% ipython --no-banner

In [1]: import numpy as np

In [2]: np.set_printoptions(precision=3, suppress=True, linewidth=100)

In [3]: def rd(a):
   ...:     return np.round(a, 3) + 0
   ...: 

In [4]: F = np.load("m.npy")

In [5]: print(F)
[[ 0  2  6  6  2 -2  2  4 -6 -4]
 [ 0  1  3  3  1 -1  1  2 -3 -2]
 [ 0  3  9  9  3 -3  3  6 -9 -6]
 [ 0  2  6  6  2 -2  2  4 -6 -4]]

In [6]: print(rd(F @ np.linalg.pinv(F) @ F))
[[ 0.  2.  6.  6.  2. -2.  2.  4. -6. -4.]
 [ 0.  1.  3.  3.  1. -1.  1.  2. -3. -2.]
 [ 0.  3.  9.  9.  3. -3.  3.  6. -9. -6.]
 [ 0.  2.  6.  6.  2. -2.  2.  4. -6. -4.]]

In [7]: print(np.linalg.lstsq(F[:-1].T, F[-1])[2])
1

In [8]: print(np.unique(F.round(6), axis=0).shape)
(3, 10)

In [9]: try:
   ...:     np.linalg.inv(F)
   ...: except np.linalg.LinAlgError as e:
   ...:     print("failed:", e)
   ...: 
failed: Last 2 dimensions of the array must be square

In [10]: print(F[2] @ F[3])
234

In [11]: print(rd(np.linalg.norm(F[2] - F[3])))
6.245

In [12]: print(rd(np.linalg.norm(F[2], 1)), rd(np.linalg.norm(F[2], np.inf)))
51.0 9.0

In [13]: print(np.linalg.norm(F, axis=1).argmax())
2

In [14]: U, sv, Vh = np.linalg.svd(F)

In [15]: print(rd(sv))
[26.495  0.     0.     0.   ]

In [16]: Y = U[:, :1] @ np.diag(sv[:1]) @ Vh[:1]

In [17]: print(rd(np.linalg.norm(F - Y) / np.linalg.norm(F)))
0.0

In [18]: print(np.linalg.matrix_rank(F, rtol=0.05))
1

In [19]: print(rd(Y))
[[ 0.  2.  6.  6.  2. -2.  2.  4. -6. -4.]
 [ 0.  1.  3.  3.  1. -1.  1.  2. -3. -2.]
 [ 0.  3.  9.  9.  3. -3.  3.  6. -9. -6.]
 [ 0.  2.  6.  6.  2. -2.  2.  4. -6. -4.]]

In [20]: print([round(float(x), 3) for x in np.linalg.svd(F, compute_uv=False)[:3]])
[26.495, 0.0, 0.0]

In [21]: print(np.linalg.matrix_rank(F, rtol=0.1))
1

In [22]: print(rd(np.linalg.norm(F, 2) / np.linalg.norm(F)))
1.0

In [23]: t = np.deg2rad(72)

In [24]: M = np.eye(11)

In [25]: M[np.ix_([2, 3], [2, 3])] = [[np.cos(t), -np.sin(t)], [np.sin(t), np.cos(t)]]

In [26]: print(rd(M))
[[ 1.     0.     0.     0.     0.     0.     0.     0.     0.     0.     0.   ]
 [ 0.     1.     0.     0.     0.     0.     0.     0.     0.     0.     0.   ]
 [ 0.     0.     0.309 -0.951  0.     0.     0.     0.     0.     0.     0.   ]
 [ 0.     0.     0.951  0.309  0.     0.     0.     0.     0.     0.     0.   ]
 [ 0.     0.     0.     0.     1.     0.     0.     0.     0.     0.     0.   ]
 [ 0.     0.     0.     0.     0.     1.     0.     0.     0.     0.     0.   ]
 [ 0.     0.     0.     0.     0.     0.     1.     0.     0.     0.     0.   ]
 [ 0.     0.     0.     0.     0.     0.     0.     1.     0.     0.     0.   ]
 [ 0.     0.     0.     0.     0.     0.     0.     0.     1.     0.     0.   ]
 [ 0.     0.     0.     0.     0.     0.     0.     0.     0.     1.     0.   ]
 [ 0.     0.     0.     0.     0.     0.     0.     0.     0.     0.     1.   ]]

In [27]: # 10 blocks once reordered

In [28]: print((np.linalg.matrix_power((M != 0) + (M.T != 0) + np.eye(11), 11) > 0).astype(int))
[[1 0 0 0 0 0 0 0 0 0 0]
 [0 1 0 0 0 0 0 0 0 0 0]
 [0 0 1 1 0 0 0 0 0 0 0]
 [0 0 1 1 0 0 0 0 0 0 0]
 [0 0 0 0 1 0 0 0 0 0 0]
 [0 0 0 0 0 1 0 0 0 0 0]
 [0 0 0 0 0 0 1 0 0 0 0]
 [0 0 0 0 0 0 0 1 0 0 0]
 [0 0 0 0 0 0 0 0 1 0 0]
 [0 0 0 0 0 0 0 0 0 1 0]
 [0 0 0 0 0 0 0 0 0 0 1]]

In [29]: print(np.flatnonzero(np.linalg.matrix_power((M != 0) + (M.T != 0) + np.eye(11), 11)[1]))
[1]

In [30]: print(rd(np.linalg.det(M)))
1.0

In [31]: print((M != 0).astype(int))
[[1 0 0 0 0 0 0 0 0 0 0]
 [0 1 0 0 0 0 0 0 0 0 0]
 [0 0 1 1 0 0 0 0 0 0 0]
 [0 0 1 1 0 0 0 0 0 0 0]
 [0 0 0 0 1 0 0 0 0 0 0]
 [0 0 0 0 0 1 0 0 0 0 0]
 [0 0 0 0 0 0 1 0 0 0 0]
 [0 0 0 0 0 0 0 1 0 0 0]
 [0 0 0 0 0 0 0 0 1 0 0]
 [0 0 0 0 0 0 0 0 0 1 0]
 [0 0 0 0 0 0 0 0 0 0 1]]

In [32]: print(rd((M + M.T) / 2))
[[1.    0.    0.    0.    0.    0.    0.    0.    0.    0.    0.   ]
 [0.    1.    0.    0.    0.    0.    0.    0.    0.    0.    0.   ]
 [0.    0.    0.309 0.    0.    0.    0.    0.    0.    0.    0.   ]
 [0.    0.    0.    0.309 0.    0.    0.    0.    0.    0.    0.   ]
 [0.    0.    0.    0.    1.    0.    0.    0.    0.    0.    0.   ]
 [0.    0.    0.    0.    0.    1.    0.    0.    0.    0.    0.   ]
 [0.    0.    0.    0.    0.    0.    1.    0.    0.    0.    0.   ]
 [0.    0.    0.    0.    0.    0.    0.    1.    0.    0.    0.   ]
 [0.    0.    0.    0.    0.    0.    0.    0.    1.    0.    0.   ]
 [0.    0.    0.    0.    0.    0.    0.    0.    0.    1.    0.   ]
 [0.    0.    0.    0.    0.    0.    0.    0.    0.    0.    1.   ]]

In [33]: print(rd(np.linalg.matrix_power(M, 2)))
[[ 1.     0.     0.     0.     0.     0.     0.     0.     0.     0.     0.   ]
 [ 0.     1.     0.     0.     0.     0.     0.     0.     0.     0.     0.   ]
 [ 0.     0.    -0.809 -0.588  0.     0.     0.     0.     0.     0.     0.   ]
 [ 0.     0.     0.588 -0.809  0.     0.     0.     0.     0.     0.     0.   ]
 [ 0.     0.     0.     0.     1.     0.     0.     0.     0.     0.     0.   ]
 [ 0.     0.     0.     0.     0.     1.     0.     0.     0.     0.     0.   ]
 [ 0.     0.     0.     0.     0.     0.     1.     0.     0.     0.     0.   ]
 [ 0.     0.     0.     0.     0.     0.     0.     1.     0.     0.     0.   ]
 [ 0.     0.     0.     0.     0.     0.     0.     0.     1.     0.     0.   ]
 [ 0.     0.     0.     0.     0.     0.     0.     0.     0.     1.     0.   ]
 [ 0.     0.     0.     0.     0.     0.     0.     0.     0.     0.     1.   ]]

In [34]: print(rd((M - M.T) / 2))
[[ 0.     0.     0.     0.     0.     0.     0.     0.     0.     0.     0.   ]
 [ 0.     0.     0.     0.     0.     0.     0.     0.     0.     0.     0.   ]
 [ 0.     0.     0.    -0.951  0.     0.     0.     0.     0.     0.     0.   ]
 [ 0.     0.     0.951  0.     0.     0.     0.     0.     0.     0.     0.   ]
 [ 0.     0.     0.     0.     0.     0.     0.     0.     0.     0.     0.   ]
 [ 0.     0.     0.     0.     0.     0.     0.     0.     0.     0.     0.   ]
 [ 0.     0.     0.     0.     0.     0.     0.     0.     0.     0.     0.   ]
 [ 0.     0.     0.     0.     0.     0.     0.     0.     0.     0.     0.   ]
 [ 0.     0.     0.     0.     0.     0.     0.     0.     0.     0.     0.   ]
 [ 0.     0.     0.     0.     0.     0.     0.     0.     0.     0.     0.   ]
 [ 0.     0.     0.     0.     0.     0.     0.     0.     0.     0.     0.   ]]

In [35]: print(rd(M @ M))
[[ 1.     0.     0.     0.     0.     0.     0.     0.     0.     0.     0.   ]
 [ 0.     1.     0.     0.     0.     0.     0.     0.     0.     0.     0.   ]
 [ 0.     0.    -0.809 -0.588  0.     0.     0.     0.     0.     0.     0.   ]
 [ 0.     0.     0.588 -0.809  0.     0.     0.     0.     0.     0.     0.   ]
 [ 0.     0.     0.     0.     1.     0.     0.     0.     0.     0.     0.   ]
 [ 0.     0.     0.     0.     0.     1.     0.     0.     0.     0.     0.   ]
 [ 0.     0.     0.     0.     0.     0.     1.     0.     0.     0.     0.   ]
 [ 0.     0.     0.     0.     0.     0.     0.     1.     0.     0.     0.   ]
 [ 0.     0.     0.     0.     0.     0.     0.     0.     1.     0.     0.   ]
 [ 0.     0.     0.     0.     0.     0.     0.     0.     0.     1.     0.   ]
 [ 0.     0.     0.     0.     0.     0.     0.     0.     0.     0.     1.   ]]

In [36]: print(rd(np.linalg.det(M)))
1.0

In [37]: print(np.allclose(M, M.T))
False
